% ipython --no-banner

In [1]: import numpy as np

In [2]: np.set_printoptions(suppress=True, linewidth=200)

In [3]: def rd(a):
   ...:     return np.round(a, 2) + 0
   ...: 

In [4]: mat = np.load("run12.npy")

In [5]: print(mat)
[[ 1  3  2  2  3  0]
 [ 3 10  6  8 11  0]
 [ 2  6  4  4  6  0]
 [ 2  8  4  8 10  0]
 [ 3 11  6 10 13  0]
 [ 0  0  0  0  0  0]]

In [6]: ev, evecs = np.linalg.eigh(mat)

In [7]: x = np.array([3, 0, -3, 1, -2, -3])

In [8]: print(x @ mat @ x)
53

In [9]: print(rd(np.linalg.eigvalsh(mat[1:, 1:])))
[ 0.    0.    0.    1.97 33.03]

In [10]: print(rd(evecs * np.maximum(ev, 0) @ evecs.T))
[[ 1.  3.  2.  2.  3.  0.]
 [ 3. 10.  6.  8. 11.  0.]
 [ 2.  6.  4.  4.  6.  0.]
 [ 2.  8.  4.  8. 10.  0.]
 [ 3. 11.  6. 10. 13.  0.]
 [ 0.  0.  0.  0.  0.  0.]]

In [11]: print(np.abs(mat).sum(axis=1).max(), rd(np.abs(ev).max()))
43 33.81

In [12]: print(rd(evecs * np.abs(ev) @ evecs.T))
[[ 1.  3.  2.  2.  3.  0.]
 [ 3. 10.  6.  8. 11.  0.]
 [ 2.  6.  4.  4.  6.  0.]
 [ 2.  8.  4.  8. 10.  0.]
 [ 3. 11.  6. 10. 13.  0.]
 [ 0.  0.  0.  0.  0.  0.]]

In [13]: print(rd(x @ mat @ x / (x @ x)), rd(ev[0]), rd(ev[-1]))
1.66 0.0 33.81

In [14]: print(mat.ravel(order="F"))
[ 1  3  2  2  3  0  3 10  6  8 11  0  2  6  4  4  6  0  2  8  4  8 10  0  3 11  6 10 13  0  0  0  0  0  0  0]

In [15]: print(mat.reshape(-1, 2))
[[ 1  3]
 [ 2  2]
 [ 3  0]
 [ 3 10]
 [ 6  8]
 [11  0]
 [ 2  6]
 [ 4  4]
 [ 6  0]
 [ 2  8]
 [ 4  8]
 [10  0]
 [ 3 11]
 [ 6 10]
 [13  0]
 [ 0  0]
 [ 0  0]
 [ 0  0]]

In [16]: T = mat.reshape(6, 2, -1)

In [17]: print(T.shape)
(6, 2, 3)

In [18]: print(T.sum(axis=1))
[[ 3  6  2]
 [11 21  6]
 [ 6 12  4]
 [10 18  4]
 [13 24  6]
 [ 0  0  0]]

In [19]: print(np.einsum("ihd,ihd->ih", T, T))
[[ 14  13]
 [145 185]
 [ 56  52]
 [ 84 164]
 [166 269]
 [  0   0]]

In [20]: K = np.loadtxt("mat.csv", delimiter=",")

In [21]: print(rd(K))
[[-0.19 -0.47  0.2   0.48 -0.36  0.29 -0.45  0.16 -0.16]
 [ 0.28 -0.45  0.29 -0.47  0.31 -0.25 -0.31  0.4   0.06]
 [-0.14 -0.5  -0.12 -0.4  -0.12  0.54  0.37 -0.17  0.31]
 [-0.41 -0.05 -0.73 -0.21  0.08 -0.04 -0.18  0.33 -0.31]
 [ 0.03  0.14 -0.26 -0.03 -0.28 -0.13 -0.47 -0.05  0.77]
 [ 0.06 -0.16  0.01 -0.34 -0.66 -0.45  0.   -0.34 -0.32]
 [ 0.3  -0.44 -0.36  0.47  0.   -0.39  0.41  0.15  0.17]
 [ 0.69 -0.04 -0.36  0.    0.11  0.35 -0.31 -0.33 -0.25]
 [-0.36 -0.3   0.    0.12  0.48 -0.26 -0.21 -0.65  0.03]]

In [22]: print(rd(np.linalg.pinv(K)))
[[-0.19  0.28 -0.14 -0.41  0.03  0.06  0.3   0.69 -0.36]
 [-0.47 -0.45 -0.5  -0.05  0.14 -0.16 -0.44 -0.04 -0.3 ]
 [ 0.2   0.29 -0.12 -0.73 -0.26  0.01 -0.36 -0.36  0.  ]
 [ 0.48 -0.47 -0.4  -0.21 -0.03 -0.34  0.47  0.    0.12]
 [-0.36  0.31 -0.12  0.08 -0.28 -0.66  0.    0.11  0.48]
 [ 0.29 -0.25  0.54 -0.04 -0.13 -0.45 -0.39  0.35 -0.26]
 [-0.45 -0.31  0.37 -0.18 -0.47  0.    0.41 -0.31 -0.21]
 [ 0.16  0.4  -0.17  0.33 -0.05 -0.34  0.15 -0.33 -0.65]
 [-0.16  0.06  0.31 -0.31  0.77 -0.32  0.17 -0.25  0.03]]

In [23]: print(rd(K[:, 5] @ K[:, 3]))
0.0

In [24]: print(rd(K @ K.T))
[[1. 0. 0. 0. 0. 0. 0. 0. 0.]
 [0. 1. 0. 0. 0. 0. 0. 0. 0.]
 [0. 0. 1. 0. 0. 0. 0. 0. 0.]
 [0. 0. 0. 1. 0. 0. 0. 0. 0.]
 [0. 0. 0. 0. 1. 0. 0. 0. 0.]
 [0. 0. 0. 0. 0. 1. 0. 0. 0.]
 [0. 0. 0. 0. 0. 0. 1. 0. 0.]
 [0. 0. 0. 0. 0. 0. 0. 1. 0.]
 [0. 0. 0. 0. 0. 0. 0. 0. 1.]]

In [25]: print(rd(np.linalg.svd(K, compute_uv=False)))
[1. 1. 1. 1. 1. 1. 1. 1. 1.]

In [26]: print(rd(np.linalg.norm(K, axis=0)))
[1. 1. 1. 1. 1. 1. 1. 1. 1.]

In [27]: print(rd(K.T @ K))
[[1. 0. 0. 0. 0. 0. 0. 0. 0.]
 [0. 1. 0. 0. 0. 0. 0. 0. 0.]
 [0. 0. 1. 0. 0. 0. 0. 0. 0.]
 [0. 0. 0. 1. 0. 0. 0. 0. 0.]
 [0. 0. 0. 0. 1. 0. 0. 0. 0.]
 [0. 0. 0. 0. 0. 1. 0. 0. 0.]
 [0. 0. 0. 0. 0. 0. 1. 0. 0.]
 [0. 0. 0. 0. 0. 0. 0. 1. 0.]
 [0. 0. 0. 0. 0. 0. 0. 0. 1.]]

In [28]: w1 = np.array([[4, -4, 5, 4, 1],
    ...:     [5, 3, -3, -1, 5],
    ...:     [0, -3, -1, 2, -3],
    ...:     [-1, 0, 4, 3, -5],
    ...:     [-2, -4, 5, 4, 1],
    ...:     [-4, 4, -3, -5, -2],
    ...:     [1, -2, -2, -2, -3],
    ...:     [5, -4, -3, -3, -4],
    ...:     [-4, 3, -4, 4, 2]])

In [29]: c = np.array([-1, -3, 3, 1, 3])

In [30]: H = np.maximum(K @ w1 + c, 0)

In [31]: print((H > 0).astype(int))
[[0 0 1 0 0]
 [1 0 1 1 1]
 [0 0 0 0 1]
 [1 0 1 0 1]
 [0 1 0 1 1]
 [1 0 1 0 1]
 [0 0 1 1 0]
 [0 0 1 1 1]
 [0 0 1 1 1]]

In [32]: W2 = np.array([[2, -2], [2, 2], [2, 2], [-2, -1], [2, 1]])

In [33]: print(w1 @ W2)
[[  4  -9]
 [ 22  -4]
 [-18 -13]
 [-10   2]
 [ -8   3]
 [  0  13]
 [ -8 -11]
 [ -6 -25]
 [-14   4]]

In [34]: print(rd(K.sum(axis=0)))
[ 0.25 -2.26 -1.33 -0.38 -0.42 -0.34 -1.15 -0.48  0.29]

In [35]: print(rd(np.abs(K).max()))
0.77

In [36]: print(rd(np.linalg.svd(K, compute_uv=False)))
[1. 1. 1. 1. 1. 1. 1. 1. 1.]

In [37]: np.zeros(9, 9)
Traceback (most recent call last):
  Cell In[37], line 1
    np.zeros(9, 9)
TypeError: Cannot interpret '9' as a data type


In [38]: print(rd(np.linalg.norm(K)))
3.0

In [39]: J = np.loadtxt("x.csv", delimiter=",")

In [40]: print(J)
[[0. 1. 0. 1. 1. 0. 0. 1. 0. 0. 1.]
 [1. 0. 0. 0. 0. 0. 0. 1. 0. 0. 0.]
 [0. 0. 0. 0. 0. 0. 0. 0. 0. 0. 1.]
 [1. 0. 0. 0. 0. 0. 0. 0. 0. 0. 0.]
 [1. 0. 0. 0. 0. 1. 1. 1. 0. 0. 0.]
 [0. 0. 0. 0. 1. 0. 0. 0. 0. 0. 0.]
 [0. 0. 0. 0. 1. 0. 0. 1. 0. 0. 0.]
 [1. 1. 0. 0. 1. 0. 1. 0. 0. 0. 0.]
 [0. 0. 0. 0. 0. 0. 0. 0. 0. 0. 0.]
 [0. 0. 0. 0. 0. 0. 0. 0. 0. 0. 1.]
 [1. 0. 1. 0. 0. 0. 0. 0. 0. 1. 0.]]

In [41]: print(np.allclose(J[:-1].T @ np.linalg.lstsq(J[:-1].T, J[-1])[0], J[-1]))
False

In [42]: print(np.abs(np.diag(np.linalg.qr(J)[1])) > 1e-9)
[ True  True  True  True  True  True False  True False False  True]

In [43]: X = np.loadtxt("block19.csv", delimiter=",")

In [44]: print(X)
[[3. 0. 1. 1. 0. 0. 0. 0. 0. 0. 0. 0.]
 [1. 3. 2. 0. 0. 3. 0. 0. 0. 0. 0. 0.]
 [1. 1. 2. 0. 0. 1. 0. 0. 0. 0. 0. 0.]
 [2. 0. 2. 3. 1. 0. 0. 0. 0. 0. 0. 0.]
 [3. 2. 2. 2. 3. 2. 0. 0. 0. 0. 0. 0.]
 [3. 0. 2. 1. 0. 2. 0. 0. 0. 0. 0. 0.]
 [0. 0. 0. 0. 0. 0. 9. 8. 3. 5. 8. 5.]
 [0. 0. 0. 0. 0. 0. 2. 8. 3. 1. 4. 2.]
 [0. 0. 0. 0. 0. 0. 0. 0. 8. 0. 5. 0.]
 [0. 0. 0. 0. 0. 0. 0. 6. 6. 3. 8. 1.]
 [0. 0. 0. 0. 0. 0. 1. 1. 8. 7. 7. 4.]
 [0. 0. 0. 0. 0. 0. 1. 8. 1. 4. 5. 6.]]

In [45]: rng = np.random.default_rng(70100)

In [46]: lab = rng.permutation(12)

In [47]: out = X[:, lab] * rng.choice([-1, 1], 12)

In [48]: print(out)
[[ 0.  0. -0. -0.  1. -0.  3.  0.  0.  1.  0. -0.]
 [ 3.  0. -0. -3.  0. -0.  1.  0.  0.  2.  0. -0.]
 [ 1.  0. -0. -1.  0. -0.  1.  0.  0.  2.  0. -0.]
 [ 0.  0. -1. -0.  3. -0.  2.  0.  0.  2.  0. -0.]
 [ 2.  0. -3. -2.  2. -0.  3.  0.  0.  2.  0. -0.]
 [ 0.  0. -0. -2.  1. -0.  3.  0.  0.  2.  0. -0.]
 [ 0.  8. -0. -0.  0. -3.  0.  5.  5.  0.  9. -8.]
 [ 0.  8. -0. -0.  0. -3.  0.  2.  1.  0.  2. -4.]
 [ 0.  0. -0. -0.  0. -8.  0.  0.  0.  0.  0. -5.]
 [ 0.  6. -0. -0.  0. -6.  0.  1.  3.  0.  0. -8.]
 [ 0.  1. -0. -0.  0. -8.  0.  4.  7.  0.  1. -7.]
 [ 0.  8. -0. -0.  0. -1.  0.  6.  4.  0.  1. -5.]]

In [49]: U, _, Vt = np.linalg.svd(X.T @ out)

In [50]: print(lab)
[ 1  7  4  5  3  8  0 11  9  2  6 10]

In [51]: u = np.array([0, 1, 2])

In [52]: print(np.polyval(u, out[10]))
[ 2.  3.  2.  2.  2. -6.  2.  6.  9.  2.  3. -5.]

In [53]: print(np.array([np.convolve(row, u, "same") for row in out]))
[[  0.   0.   0.   0.   1.   2.   3.   6.   0.   1.   2.   0.]
 [  3.   6.   0.  -3.  -6.   0.   1.   2.   0.   2.   4.   0.]
 [  1.   2.   0.  -1.  -2.   0.   1.   2.   0.   2.   4.   0.]
 [  0.   0.  -1.  -2.   3.   6.   2.   4.   0.   2.   4.   0.]
 [  2.   4.  -3.  -8.  -2.   4.   3.   6.   0.   2.   4.   0.]
 [  0.   0.   0.  -2.  -3.   2.   3.   6.   0.   2.   4.   0.]
 [  0.   8.  16.   0.   0.  -3.  -6.   5.  15.  10.   9.  10.]
 [  0.   8.  16.   0.   0.  -3.  -6.   2.   5.   2.   2.   0.]
 [  0.   0.   0.   0.   0.  -8. -16.   0.   0.   0.   0.  -5.]
 [  0.   6.  12.   0.   0.  -6. -12.   1.   5.   6.   0.  -8.]
 [  0.   1.   2.   0.   0.  -8. -16.   4.  15.  14.   1.  -5.]
 [  0.   8.  16.   0.   0.  -1.  -2.   6.  16.   8.   1.  -3.]]
